>>> import numpy as np
>>> np.set_printoptions(precision=3, suppress=True, linewidth=140, legacy="1.25")
>>> def tidy(a):
...     return np.round(a, 3) + 0
... 
>>> mat = np.load("out13.npy")
>>> print(mat)
[[ 4.  0.  0.  0.  0.]
 [ 0.  5.  2.  3.  0.]
 [ 0.  2.  8.  6.  0.]
 [ 0.  3.  6. 13.  0.]
 [ 0.  0.  0.  0.  4.]]
>>> M2 = np.linalg.inv(mat)
>>> print(tidy(np.linalg.cond(mat)))
4.5
>>> print(tidy(np.linalg.det(mat) * M2))
[[1152.    0.    0.    0.    0.]
 [   0. 1088. -128. -192.    0.]
 [   0. -128.  896. -384.    0.]
 [   0. -192. -384.  576.    0.]
 [   0.    0.    0.    0. 1152.]]
>>> print(tidy(M2))
[[ 0.25   0.     0.     0.     0.   ]
 [ 0.     0.236 -0.028 -0.042  0.   ]
 [ 0.    -0.028  0.194 -0.083  0.   ]
 [ 0.    -0.042 -0.083  0.125  0.   ]
 [ 0.     0.     0.     0.     0.25 ]]
>>> evals, vecs = np.linalg.eigh(mat)
>>> x = np.array([1, -2, 2, -1, -1])
>>> print(np.abs(mat).sum(axis=1).max(), np.abs(evals).max())
22.0 18.0
>>> print(tidy(vecs * np.sqrt(evals) @ vecs.T))
[[2.    0.    0.    0.    0.   ]
 [0.    2.16  0.32  0.481 0.   ]
 [0.    0.32  2.641 0.961 0.   ]
 [0.    0.481 0.961 3.442 0.   ]
 [0.    0.    0.    0.    2.   ]]
>>> print(tidy(x @ mat @ x / (x @ x)), evals[0], evals[-1])
4.091 4.0 18.0
>>> print((np.sign(vecs[:, -1].round(6)) == np.sign(vecs[0, -1].round(6))).astype(int))
[1 0 0 0 1]
>>> print(x @ mat @ x)
45.0
>>> print(tidy(vecs * np.maximum(evals, 0) @ vecs.T))
[[ 4.  0.  0.  0.  0.]
 [ 0.  5.  2.  3.  0.]
 [ 0.  2.  8.  6.  0.]
 [ 0.  3.  6. 13.  0.]
 [ 0.  0.  0.  0.  4.]]
>>> evals, vecs = np.linalg.eig(mat)
>>> print(np.prod(evals))
4608.0
>>> print(tidy(np.sort(np.linalg.eigvals(mat @ mat))))
[ 16.  16.  16.  16. 324.]
>>> J = np.loadtxt("run13.csv", delimiter=",")
>>> print(J)
[[1.    0.7   0.49  0.343 0.24  0.168]
 [0.7   1.    0.7   0.49  0.343 0.24 ]
 [0.49  0.7   1.    0.7   0.49  0.343]
 [0.343 0.49  0.7   1.    0.7   0.49 ]
 [0.24  0.343 0.49  0.7   1.    0.7  ]
 [0.168 0.24  0.343 0.49  0.7   1.   ]]
>>> O, r_ = np.linalg.qr(J)
>>> print(tidy(O @ r_))
[[1.    0.7   0.49  0.343 0.24  0.168]
 [0.7   1.    0.7   0.49  0.343 0.24 ]
 [0.49  0.7   1.    0.7   0.49  0.343]
 [0.343 0.49  0.7   1.    0.7   0.49 ]
 [0.24  0.343 0.49  0.7   1.    0.7  ]
 [0.168 0.24  0.343 0.49  0.7   1.   ]]
>>> print(tidy(np.trace(O @ O.T)))
6.0
>>> x = np.array([2, 1, 2, 1, 1, 0])
>>> target = J @ x
>>> print(tidy(target))
[4.263 4.633 4.87  4.276 3.503 2.452]
>>> print(tidy(np.linalg.solve(J.T, J[2])))
[0. 0. 1. 0. 0. 0.]
>>> print(tidy(np.linalg.solve(J, target)))
[2. 1. 2. 1. 1. 0.]
>>> x = np.array([0, 2, 1, -1, 1, -3])
>>> target = J @ x
>>> b, lr = np.zeros(6), 1 / np.linalg.norm(J, 2) ** 2
>>> for i in range(25):
...     b -= lr * J.T @ (J @ b - target)
...     if i % 5 == 0: print(i, round(np.linalg.norm(J @ b - target), 3))
... 
0 2.769
5 1.522
10 1.02
15 0.829
20 0.745
>>> print(tidy(np.linalg.cond(J)))
18.177
>>> data = np.load("block14.npy")
>>> print(tidy(data))
[[-0.284 -0.285  0.599 -0.642  0.262]
 [ 0.071 -0.341  0.651  0.637 -0.222]
 [-0.709 -0.094 -0.146 -0.059 -0.681]
 [-0.071 -0.844 -0.443  0.105  0.275]
 [-0.638  0.287  0.017  0.41   0.585]]
>>> M2 = np.array([[2, 0], [0, -1]])
>>> cent = np.kron(M2, data)
>>> print(tidy(np.linalg.norm(cent, 2)), tidy(np.linalg.norm(M2, 2) * np.linalg.norm(data, 2)))
2.0 2.0
>>> x = np.array([3, -4, -5, -1, 5])
>>> print(tidy(np.linalg.det(data)))
1.0
>>> print(tidy(np.linalg.inv(data)))
[[-0.284  0.071 -0.709 -0.071 -0.638]
 [-0.285 -0.341 -0.094 -0.844  0.287]
 [ 0.599  0.651 -0.146 -0.443  0.017]
 [-0.642  0.637 -0.059  0.105  0.41 ]
 [ 0.262 -0.222 -0.681  0.275  0.585]]
>>> print(tidy(np.abs(np.linalg.eigvals(data))))
[1. 1. 1. 1. 1.]
>>> print(tidy(data.T @ (data @ x)))
[ 3. -4. -5. -1.  5.]
>>> rng = np.random.default_rng(16630)
>>> lab = rng.permutation(5)
>>> print(lab)
[4 3 2 1 0]
>>> M2 = data[lab][:, lab]
>>> print(tidy(np.trace(M2)))
-0.08
>>> print(tidy(np.linalg.det(M2)), tidy(np.linalg.det(data[lab])))
1.0 1.0
>>> print(tidy(M2))
[[ 0.585  0.41   0.017  0.287 -0.638]
 [ 0.275  0.105 -0.443 -0.844 -0.071]
 [-0.681 -0.059 -0.146 -0.094 -0.709]
 [-0.222  0.637  0.651 -0.341  0.071]
 [ 0.262 -0.642  0.599 -0.285 -0.284]]
>>> print(tidy(np.sort(np.abs(np.linalg.eigvals(M2)))))
[1. 1. 1. 1. 1.]
